$ ipython --no-banner

In [1]: import numpy as np

In [2]: from numpy import linalg as LA

In [3]: np.set_printoptions(precision=3, suppress=True, linewidth=140)

In [4]: data = np.array([[0.0, -2.0, 0.0, 0.0, 0.0],
   ...:     [-2.0, 1.0, -2.0, 0.0, 0.0],
   ...:     [0.0, -2.0, 1.0, -2.0, 0.0],
   ...:     [0.0, 0.0, -2.0, 2.0, -2.0],
   ...:     [0.0, 0.0, 0.0, -2.0, 1.0]])

In [5]: # symmetric, so the eigenvalues are real

In [6]: M2 = LA.inv(data)

In [7]: np.allclose(M2, data.T)
Out[7]: False

In [8]: np.round(LA.det(data) * LA.det(M2), 3)
Out[8]: np.float64(1.0)

In [9]: print(M2)
[[ 0.083 -0.5   -0.333  0.333  0.667]
 [-0.5   -0.    -0.    -0.    -0.   ]
 [-0.333 -0.     0.333 -0.333 -0.667]
 [ 0.333 -0.    -0.333 -0.167 -0.333]
 [ 0.667 -0.    -0.667 -0.333  0.333]]

In [10]: (np.abs(M2) > 1e-9).astype(int)
Out[10]: 
array([[1, 1, 1, 1, 1],
       [1, 0, 0, 0, 0],
       [1, 0, 1, 1, 1],
       [1, 0, 1, 1, 1],
       [1, 0, 1, 1, 1]])

In [11]: np.round(LA.slogdet(data)[0], 3)
Out[11]: np.float64(1.0)

In [12]: round(float(LA.eigvalsh(M2).min()), 3)
Out[12]: -1.0

In [13]: hat = np.triu(np.array([[2, 1, -1, 2, -3],
    ...:     [0, 3, -2, -3, 0],
    ...:     [1, 2, 1, 1, 2],
    ...:     [-2, 1, 2, 1, 1],
    ...:     [-1, 1, 3, 2, -2]]), 1) + np.eye(5)

In [14]: M2 = hat @ data @ LA.inv(hat)

In [15]: hat @ data - data @ hat
Out[15]: 
array([[ -2.,   3., -11.,   6.,  -7.],
       [  0.,   6.,   4.,   7.,   4.],
       [  0.,   0.,  -6.,  -9.,   0.],
       [  0.,   0.,   0.,   0.,   3.],
       [  0.,   0.,   0.,   0.,   2.]])

In [16]: print(np.poly(M2))
[  1.  -5.  -7.  37.  14. -24.]

In [17]: w, evecs = LA.eigh(data)

In [18]: vec = np.array([5, 5, 5, 1, 0])

In [19]: (np.sign(evecs[:, -1].round(6)) == np.sign(evecs[0, -1].round(6))).astype(int)
Out[19]: array([1, 0, 1, 0, 1])

In [20]: np.abs(data).sum(axis=1).max(), round(float(np.abs(w).max()), 3)
Out[20]: (np.float64(6.0), 4.751)

In [21]: mat = np.load("w.npy")

In [22]: mat
Out[22]: 
array([[ 0,  0,  0,  0,  0,  0, -3,  0,  0,  0,  0],
       [ 0,  0,  0,  0,  0,  0,  0,  0,  0,  0,  0],
       [ 0,  0,  0,  5,  0,  0,  0,  0,  0,  0,  0],
       [ 0,  0,  0,  0, -5,  0,  0,  0,  0,  0,  0],
       [ 0,  0,  0,  0,  0,  0,  0,  0,  0,  0,  0],
       [ 0,  0,  0,  0,  0,  0,  0,  0,  0,  0,  1],
       [ 0,  0,  0,  0,  0,  0,  0, -5,  0,  0,  0],
       [ 0,  0,  0,  0,  0,  0,  0,  0,  0, -2,  0],
       [ 0,  0,  0,  0,  0, -3,  0,  0,  0,  0,  0],
       [ 0,  3,  0,  0,  0,  0,  0,  0,  0,  0,  0],
       [ 0,  0,  0,  0,  0,  0,  0,  0,  1,  0,  0]])

In [23]: # columns 0 and 2 are equal

In [24]: left, sv, VT = LA.svd(mat)

In [25]: evecs = VT[:(sv > 1e-8).sum()]

In [26]: rng = np.random.default_rng(79)

In [27]: vec = mat[1] + -1 * mat[2] + rng.integers(2) * np.eye(11)[9]

In [28]: vec
Out[28]: array([ 0.,  0.,  0., -5.,  0.,  0.,  0.,  0.,  0.,  0.,  0.])

In [29]: LA.matrix_rank(np.vstack([mat, vec]))
Out[29]: np.int64(9)

In [30]: np.allclose(evecs.T @ evecs @ vec, vec)
Out[30]: True

In [31]: np.diag(evecs.T @ evecs)
Out[31]: array([0., 1., 0., 1., 1., 1., 1., 1., 1., 1., 1.])

In [32]: evecs.T @ evecs
Out[32]: 
array([[0., 0., 0., 0., 0., 0., 0., 0., 0., 0., 0.],
       [0., 1., 0., 0., 0., 0., 0., 0., 0., 0., 0.],
       [0., 0., 0., 0., 0., 0., 0., 0., 0., 0., 0.],
       [0., 0., 0., 1., 0., 0., 0., 0., 0., 0., 0.],
       [0., 0., 0., 0., 1., 0., 0., 0., 0., 0., 0.],
       [0., 0., 0., 0., 0., 1., 0., 0., 0., 0., 0.],
       [0., 0., 0., 0., 0., 0., 1., 0., 0., 0., 0.],
       [0., 0., 0., 0., 0., 0., 0., 1., 0., 0., 0.],
       [0., 0., 0., 0., 0., 0., 0., 0., 1., 0., 0.],
       [0., 0., 0., 0., 0., 0., 0., 0., 0., 1., 0.],
       [0., 0., 0., 0., 0., 0., 0., 0., 0., 0., 1.]])

In [33]: rk = LA.matrix_rank(mat)

In [34]: rk
Out[34]: np.int64(9)

In [35]: N = LA.svd(mat)[2][rk:].T

In [36]: np.allclose(mat @ N, 0)
Out[36]: True

In [37]: print(mat @ N)
[[0. 0.]
 [0. 0.]
 [0. 0.]
 [0. 0.]
 [0. 0.]
 [0. 0.]
 [0. 0.]
 [0. 0.]
 [0. 0.]
 [0. 0.]
 [0. 0.]]

In [38]: vec = np.array([0, 0, 1, 1, 1, 1, 0, 2, 1, 1, 0])

In [39]: mat @ (2 * vec)
Out[39]: array([  0,   0,  10, -10,   0,   0, -20,  -4,  -6,   0,   2])

In [40]: mat * vec
Out[40]: 
array([[  0,   0,   0,   0,   0,   0,   0,   0,   0,   0,   0],
       [  0,   0,   0,   0,   0,   0,   0,   0,   0,   0,   0],
       [  0,   0,   0,   5,   0,   0,   0,   0,   0,   0,   0],
       [  0,   0,   0,   0,  -5,   0,   0,   0,   0,   0,   0],
       [  0,   0,   0,   0,   0,   0,   0,   0,   0,   0,   0],
       [  0,   0,   0,   0,   0,   0,   0,   0,   0,   0,   0],
       [  0,   0,   0,   0,   0,   0,   0, -10,   0,   0,   0],
       [  0,   0,   0,   0,   0,   0,   0,   0,   0,  -2,   0],
       [  0,   0,   0,   0,   0,  -3,   0,   0,   0,   0,   0],
       [  0,   0,   0,   0,   0,   0,   0,   0,   0,   0,   0],
       [  0,   0,   0,   0,   0,   0,   0,   0,   1,   0,   0]])

In [41]: mat @ mat.T
Out[41]: 
array([[ 9,  0,  0,  0,  0,  0,  0,  0,  0,  0,  0],
       [ 0,  0,  0,  0,  0,  0,  0,  0,  0,  0,  0],
       [ 0,  0, 25,  0,  0,  0,  0,  0,  0,  0,  0],
       [ 0,  0,  0, 25,  0,  0,  0,  0,  0,  0,  0],
       [ 0,  0,  0,  0,  0,  0,  0,  0,  0,  0,  0],
       [ 0,  0,  0,  0,  0,  1,  0,  0,  0,  0,  0],
       [ 0,  0,  0,  0,  0,  0, 25,  0,  0,  0,  0],
       [ 0,  0,  0,  0,  0,  0,  0,  4,  0,  0,  0],
       [ 0,  0,  0,  0,  0,  0,  0,  0,  9,  0,  0],
       [ 0,  0,  0,  0,  0,  0,  0,  0,  0,  9,  0],
       [ 0,  0,  0,  0,  0,  0,  0,  0,  0,  0,  1]])

In [42]: mat[:, 2] @ mat[:, 9]
Out[42]: np.int64(0)

In [43]: LA.norm(mat, axis=0)
Out[43]: array([0., 3., 0., 5., 5., 3., 3., 5., 1., 2., 1.])

In [44]: mat.T @ mat
Out[44]: 
array([[ 0,  0,  0,  0,  0,  0,  0,  0,  0,  0,  0],
       [ 0,  9,  0,  0,  0,  0,  0,  0,  0,  0,  0],
       [ 0,  0,  0,  0,  0,  0,  0,  0,  0,  0,  0],
       [ 0,  0,  0, 25,  0,  0,  0,  0,  0,  0,  0],
       [ 0,  0,  0,  0, 25,  0,  0,  0,  0,  0,  0],
       [ 0,  0,  0,  0,  0,  9,  0,  0,  0,  0,  0],
       [ 0,  0,  0,  0,  0,  0,  9,  0,  0,  0,  0],
       [ 0,  0,  0,  0,  0,  0,  0, 25,  0,  0,  0],
       [ 0,  0,  0,  0,  0,  0,  0,  0,  1,  0,  0],
       [ 0,  0,  0,  0,  0,  0,  0,  0,  0,  4,  0],
       [ 0,  0,  0,  0,  0,  0,  0,  0,  0,  0,  1]])

In [45]: m1 = np.loadtxt("test4.csv", delimiter=",")

In [46]: print(m1)
[[0. 1. 0. 0.]
 [0. 0. 0. 1.]
 [0. 0. 1. 0.]
 [1. 0. 0. 0.]]

In [47]: # row-stochastic, so 1 is an eigenvalue

In [48]: print(LA.eigvals(m1))
[-0.5+0.866j -0.5-0.866j  1. +0.j     1. +0.j   ]

In [49]: np.einsum("ij,ji->", m1, m1)
Out[49]: np.float64(1.0)

In [50]: np.kron(np.eye(2, dtype=int), m1)
Out[50]: 
array([[0., 1., 0., 0., 0., 0., 0., 0.],
       [0., 0., 0., 1., 0., 0., 0., 0.],
       [0., 0., 1., 0., 0., 0., 0., 0.],
       [1., 0., 0., 0., 0., 0., 0., 0.],
       [0., 0., 0., 0., 0., 1., 0., 0.],
       [0., 0., 0., 0., 0., 0., 0., 1.],
       [0., 0., 0., 0., 0., 0., 1., 0.],
       [0., 0., 0., 0., 1., 0., 0., 0.]])

In [51]: np.einsum("ii->", m1)
Out[51]: np.float64(1.0)
